% ipython --no-banner

In [1]: import numpy as np

In [2]: import numpy.linalg as la

In [3]: np.set_printoptions(precision=1, suppress=True, linewidth=140, sign=" ")

In [4]: mat = np.load("case10.npy")

In [5]: mat
Out[5]: 
array([[  1,   1,   1,   2,   2],
       [  2,   3,   3,   4,   3],
       [  2,   5,   3,   4,   3],
       [  4,   7,   3,   4,   3],
       [  4,   9,   4,   4,   5],
       [  6,  11,   4,   6,   6],
       [  8,  11,   4,   8,   8],
       [  9,  12,   4,   9,  10],
       [  9,  14,   4,  10,  10],
       [ 10,  14,   4,  11,  11],
       [ 10,  16,   4,  12,  12],
       [ 11,  17,   6,  14,  14],
       [ 11,  17,   6,  14,  16],
       [ 13,  17,   6,  14,  17],
       [ 13,  19,   8,  14,  18],
       [ 15,  19,   9,  14,  20],
       [ 16,  20,  10,  15,  21],
       [ 16,  20,  10,  15,  21],
       [ 16,  20,  11,  16,  22],
       [ 18,  20,  12,  16,  22],
       [ 20,  20,  14,  16,  22],
       [ 22,  22,  16,  16,  22],
       [ 22,  24,  16,  18,  24],
       [ 23,  26,  16,  19,  26],
       [ 24,  28,  18,  21,  27],
       [ 25,  29,  20,  21,  29],
       [ 26,  31,  22,  21,  31],
       [ 27,  32,  22,  23,  31],
       [ 28,  34,  23,  25,  32],
       [ 30,  36,  24,  26,  32],
       [ 32,  38,  26,  26,  32],
       [ 34,  40,  27,  28,  32],
       [ 36,  41,  29,  29,  32],
       [ 36,  43,  31,  31,  34],
       [ 37,  43,  33,  31,  35],
       [ 37,  45,  35,  32,  37],
       [ 39,  45,  36,  33,  38],
       [ 39,  47,  37,  34,  39],
       [ 39,  48,  39,  36,  41],
       [ 39,  50,  40,  37,  42],
       [ 41,  51,  41,  38,  44],
       [ 42,  51,  43,  40,  44],
       [ 42,  53,  45,  42,  45]])

In [6]: # row 17 repeats row 16

In [7]: x = np.array([0, 3, 2, 1, 2])

In [8]: target = mat @ x

In [9]: np.round(la.lstsq(mat, target)[0], 1) + 0
Out[9]: array([ 0.,  3.,  2.,  1.,  2.])

In [10]: try:
    ...:     la.solve(mat, target)
    ...: except la.LinAlgError as e:
    ...:     print(repr(e))
    ...: 
LinAlgError('Last 2 dimensions of the array must be square')

In [11]: rng = np.random.default_rng(6327)

In [12]: target = target + 0.3 * rng.normal(size=43)

In [13]: target
Out[13]: 
array([  10.8,   24.7,   30.7,   37.3,   49. ,   59.7,   65. ,   72.7,   79.9,   82.9,   91.8,  105.1,  109.6,  110.8,  123. ,  128.8,
        136.7,  137.4,  142.4,  143.9,  147.4,  158.5,  170.4,  181.7,  194.7,  206. ,  220.4,  225. ,  237.3,  246. ,  255.6,  265.7,
        274. ,  289.9,  295.6,  311. ,  316.1,  326.5,  340.1,  351.1,  361.3,  366.7,  381.2])

In [14]: beta, *_ = la.lstsq(mat, target)

In [15]: [round(float(la.norm(la.solve(mat.T @ mat + lam * np.eye(5), mat.T @ target))), 2) for lam in (0, 1, 10, 100)]
Out[15]: [4.29, 4.26, 4.08, 3.77]

In [16]: beta.round()
Out[16]: array([-0.,  3.,  2.,  1.,  2.])

In [17]: np.round(la.norm(target - mat @ beta), 1)
Out[17]: np.float64(1.9)

In [18]: d = la.norm(mat[:, None] - mat[None], axis=-1)

In [19]: (d + 1e9 * np.eye(43)).round(6).argmin(axis=1)
Out[19]: 
array([  1,   2,   1,   2,   3,   6,   7,   8,   9,   8,   9,  12,  11,  12,  13,  16,  17,  16,  16,  18,  19,  20,  23,  22,  25,  24,
        27,  26,  29,  28,  29,  32,  31,  34,  33,  36,  35,  36,  39,  38,  41,  40,  41])

In [20]: d.shape
Out[20]: (43, 43)

In [21]: hat = mat @ la.solve(mat.T @ mat, mat.T)

In [22]: np.round(np.trace(hat), 1)
Out[22]: np.float64(5.0)

In [23]: np.allclose(hat @ hat, hat)
Out[23]: True

In [24]: np.round(la.eigvalsh(hat), 1) + 0
Out[24]: 
array([ 0.,  0.,  0.,  0.,  0.,  0.,  0.,  0.,  0.,  0.,  0.,  0.,  0.,  0.,  0.,  0.,  0.,  0.,  0.,  0.,  0.,  0.,  0.,  0.,  0.,  0.,
        0.,  0.,  0.,  0.,  0.,  0.,  0.,  0.,  0.,  0.,  0.,  0.,  1.,  1.,  1.,  1.,  1.])

In [25]: cov = np.cov(mat, rowvar=False)

In [26]: np.median(mat, axis=0)
Out[26]: array([ 22.,  22.,  16.,  16.,  22.])

In [27]: np.polyfit(mat[:, 1], mat[:, 0], 1)
Out[27]: array([ 0.9, -1.3])

In [28]: la.eigvalsh(cov)[::-1]
Out[28]: array([ 849.1,    7.1,    2.6,    2.1,    0.6])

In [29]: print(np.argwhere(np.triu(np.abs(np.corrcoef(mat.T)) > 0.8, 1)))
[[ 0  1]
 [ 0  2]
 [ 0  3]
 [ 0  4]
 [ 1  2]
 [ 1  3]
 [ 1  4]
 [ 2  3]
 [ 2  4]
 [ 3  4]]

In [30]: x = np.array([4, 1, 0, 4, 1])

In [31]: h = np.maximum(mat @ x, 0)

In [32]: print(np.maximum(mat @ x, 0) - np.maximum(-mat @ x, 0))
[  15   30   32   42   46   65   83   94  100  109  116  131  133  142  145  155  165  165  170  178  186  196  208  220  235  242  250
  263  278  292  302  320  333  345  350  358  371  378  389  396  411  423  434]

In [33]: np.maximum(mat @ (3 * x), 0)
Out[33]: 
array([   45,    90,    96,   126,   138,   195,   249,   282,   300,   327,   348,   393,   399,   426,   435,   465,   495,   495,   510,
         534,   558,   588,   624,   660,   705,   726,   750,   789,   834,   876,   906,   960,   999,  1035,  1050,  1074,  1113,  1134,
        1167,  1188,  1233,  1269,  1302])

In [34]: print(h)
[  15   30   32   42   46   65   83   94  100  109  116  131  133  142  145  155  165  165  170  178  186  196  208  220  235  242  250
  263  278  292  302  320  333  345  350  358  371  378  389  396  411  423  434]

In [35]: print(mat.T @ h)
[ 269027  325538  235269  240404  284884]

In [36]: E = np.array([[-1, 2, 0, 0, 0, 0],
    ...:     [2, -1, 0, 0, 0, 0],
    ...:     [1, 1, 0, 0, 0, 0],
    ...:     [0, 0, -1, 2, 0, 0],
    ...:     [0, 0, 2, -1, 0, 0],
    ...:     [0, 0, 1, 1, 0, 0],
    ...:     [0, 0, 0, 0, -1, 2],
    ...:     [0, 0, 0, 0, 2, -1],
    ...:     [0, 0, 0, 0, 1, 1]])

In [37]: A2 = np.c_[E[:, :2] @ np.array([[-1, 2], [3, -2]]), np.array([-9, 2, 3, 3, -8, -7, -3, -1, -9])]

In [38]: A2
Out[38]: 
array([[ 7, -6, -9],
       [-5,  6,  2],
       [ 2,  0,  3],
       [ 0,  0,  3],
       [ 0,  0, -8],
       [ 0,  0, -7],
       [ 0,  0, -3],
       [ 0,  0, -1],
       [ 0,  0, -9]])

In [39]: np.round(la.lstsq(E, A2[:, 0])[0], 1) + 0
Out[39]: array([-1.,  3.,  0.,  0.,  0.,  0.])

In [40]: la.matrix_rank(np.c_[E, A2])
Out[40]: np.int64(7)

In [41]: X = np.load("run19.npy")

In [42]: X
Out[42]: 
array([[ 7,  2, -4, -5, -2],
       [-5,  0, -2, -3,  0],
       [ 2, -4,  5, -8,  4],
       [-9, -7, -4,  8,  7],
       [ 8,  1,  9,  6, -1],
       [-4,  2, -7, -4, -2],
       [ 8, -5, -4,  9,  5],
       [ 9, -7, -2,  5,  7],
       [-8,  7,  9,  0, -7],
       [ 6,  3, -7, -8, -3],
       [ 9,  0, -9,  5,  0],
       [ 5, -6, -6, -9,  6],
       [ 6, -9,  1, -5,  9],
       [ 2,  8,  6, -8, -8]])

In [43]: # null space of dimension 1

In [44]: C = X[[11, 13]].astype(float)

In [45]: for _ in range(4):
    ...:     lab = la.norm(X[:, None] - C, axis=-1).argmin(axis=1)
    ...:     C = np.array([X[lab == j].mean(axis=0) for j in range(2)])
    ...: 

In [46]: lab
Out[46]: array([ 0,  0,  0,  0,  1,  0,  0,  0,  1,  0,  0,  0,  0,  1])

In [47]: C
Out[47]: 
array([[ 3.1, -2.8, -3.5, -1.4,  2.8],
       [ 0.7,  5.3,  8. , -0.7, -5.3]])

In [48]: np.abs(C[1] - C[0]).argmax()
Out[48]: np.int64(2)

In [49]: Uu, sig, VT = la.svd(X)

In [50]: sig.round(1) + 0
Out[50]: array([ 32.4,  25.2,  21. ,  18.9,   0. ])

In [51]: np.argmax(sig[:-1] / (sig[1:] + 1e-6)) + 1
Out[51]: np.int64(4)

In [52]: A2 = Uu[:, :4] @ np.diag(sig[:4]) @ VT[:4]

In [53]: round(float(la.norm(X - A2) / la.norm(X)), 1)
Out[53]: 0.0

In [54]: la.matrix_rank(A2)
Out[54]: np.int64(4)

In [55]: round(np.abs(X - A2).max(), 1)
Out[55]: np.float64(0.0)

In [56]: la.matrix_rank(X, rtol=0.05)
Out[56]: np.int64(4)

In [57]: round(float(la.norm(X - A2, 2)), 1), np.round(sig[4], 1)
Out[57]: (0.0, np.float64(0.0))

In [58]: lab = mat[:, 1] > np.median(mat[:, 1])

In [59]: u = mat[lab].mean(axis=0) - mat[~lab].mean(axis=0)

In [60]: np.round((((mat - mat.mean(axis=0)) @ u > 0) == lab).mean(), 1)
Out[60]: np.float64(1.0)

In [61]: np.argsort(-np.abs(u).round(6), kind="stable")
Out[61]: array([ 1,  2,  0,  4,  3])

In [62]: np.argsort(-la.norm(X, axis=0).round(6), kind="stable")[:3]
Out[62]: array([ 0,  3,  2])

In [63]: round(float(la.norm(X, 2) / la.norm(X)), 1)
Out[63]: 0.6

In [64]: np.abs(X).max()
Out[64]: np.int64(9)

In [65]: X[14]
Traceback (most recent call last):
  Cell In[65], line 1
    X[14]
IndexError: index 14 is out of bounds for axis 0 with size 14


In [66]: np.round(la.svd(X, compute_uv=False), 1) + 0
Out[66]: array([ 32.4,  25.2,  21. ,  18.9,   0. ])

In [67]: X.sum(axis=1)
Out[67]: array([ -2, -10,  -1,  -5,  23, -15,  13,  12,   1,  -9,   5, -10,   2,   0])

In [68]: print(la.matrix_rank(X))
4

In [69]: A = np.loadtxt("w.csv", delimiter=",")

In [70]: A
Out[70]: 
array([[-1.4, -0.9, -0.6,  0.1,  0.8, -0.3,  0.6, -0.8,  0.9,  0.2],
       [ 0.8, -0.2, -0.3, -0.2, -0.2, -0.8, -0.9,  0.6,  1.1,  0. ],
       [ 0.8, -0.9,  0.3,  0.3,  0.8, -0.4, -0.5,  0.4, -1.5,  0.5],
       [-1.3,  0.3, -0.3,  0.3,  1.2, -3. , -1. ,  1.1,  0. ,  0.4],
       [ 0.5, -0.7,  1.8,  0.5,  0.5, -0.1,  1.7, -1. , -0.9,  1.3],
       [-0.2,  1.4,  0.8, -1.4,  1.2, -1.3, -0.4,  0.3, -0.5,  0.8],
       [-1.3,  0.8, -1.6, -2.3,  0.5, -1.2,  1.9, -1. , -0.8,  0.3],
       [-1. ,  1.8,  0.3, -1.1, -0.3, -0.1,  0.3,  0.6, -0.9,  1.8],
       [-0.9, -0.6,  0.8, -2. ,  1.3, -1. , -1.2, -0.2, -0.8,  1. ],
       [-0.4, -0.5,  0. ,  0.1,  0.3, -0.4,  0.1, -0.1,  0.5, -1. ],
       [-0.4,  0.2, -1. ,  0.1,  0.4,  1.9, -0.3, -0.9, -0.6,  0.1],
       [ 2. , -1.2, -0.4,  0.7,  1.4,  0.5,  0.2,  0. ,  0.6, -0.9],
       [ 1. ,  0.2,  1.2, -1.7, -0.5,  0.5, -0.2,  2.3, -0.1, -0.4],
       [-0.6,  0.6,  1.6, -0.2,  0.2,  0.1, -0.4, -1.8,  1.5, -0.3],
       [ 0.4, -1.1,  0.6, -0.6, -0.1,  0. , -0.8, -0.8, -1.3,  0.4],
       [-0.1,  0. ,  0.3, -0.9,  0.1, -1.2,  0. ,  0.1,  0.9,  0.3],
       [-1.6, -1.3,  0.5,  1.9,  2.4, -0.2, -1.4,  1.5,  1.7,  0.2],
       [ 0.9, -1.5, -0.8, -0.9,  0.6, -0.3, -1.5,  0.7, -0.8,  0.9],
       [-0.8,  0.1,  0.7, -0.7, -0.1, -0.4,  1. , -0.5,  0.9, -0.7],
       [ 0.9,  3.4, -0.8,  0.6, -0.3, -0.1, -0.3, -0.1,  0.7, -0.5],
       [-0.1, -1.8, -0.5, -0.5,  1.4,  1. ,  1.1,  0.4, -1.3, -0.1],
       [ 0.2,  0.5,  0.2,  2.3, -0.5,  1.9,  1.3,  0.8, -0.8,  0.4],
       [ 0.6,  2.4, -0.8, -0.2, -0.4,  1.3, -1.9,  0.4,  1.4, -0.4],
       [-0.3,  0.9, -1.5, -0.4,  0.7,  0.2, -0.8, -1. ,  0.5,  0.1],
       [ 1.1, -1. ,  1.9, -0.5,  0.7, -0.3, -0.5,  1.3,  0.5,  0.8],
       [ 1.8,  1.1,  1.3, -1.4, -0.3,  0.9,  0.9, -0.4,  0.2, -1.1],
       [ 1.2,  1.7,  2.1, -0.6, -1.3, -0.5,  0.3, -0.3,  0.3, -0.3],
       [-6.5,  0. ,  3. ,  0.5, -2. ,  8.5,  0. ,  4. , -6. , -6.5],
       [ 0.4,  1.9, -0.7,  1. , -2.4, -0.9,  1.8,  1. ,  0.6, -0.1],
       [ 0.2,  1.5,  0. ,  1.4, -1.6,  0. ,  3.8, -0.9, -0.8,  1.1],
       [-0.6, -2.2,  0.5, -1.2, -1.5, -0.4,  1.3, -0.3,  0. ,  0.1],
       [-0.6,  0.3,  1. ,  0.8, -0.5, -1.8, -0.1,  0.5, -0.2, -1.2],
       [-0.4,  0.8,  2.6, -0.2, -0.2,  0.3, -0.7,  0.4,  0.3,  0.5]])

In [71]: # row 27 is much longer than the rest

In [72]: lab = A[:, 0] > np.median(A[:, 0])

In [73]: u = A[lab].mean(axis=0) - A[~lab].mean(axis=0)

In [74]: u.round(1) + 0
Out[74]: array([ 1.9,  0.4,  0. ,  0.4, -0.6,  0.1,  0.2,  0.1,  0.2,  0.3])
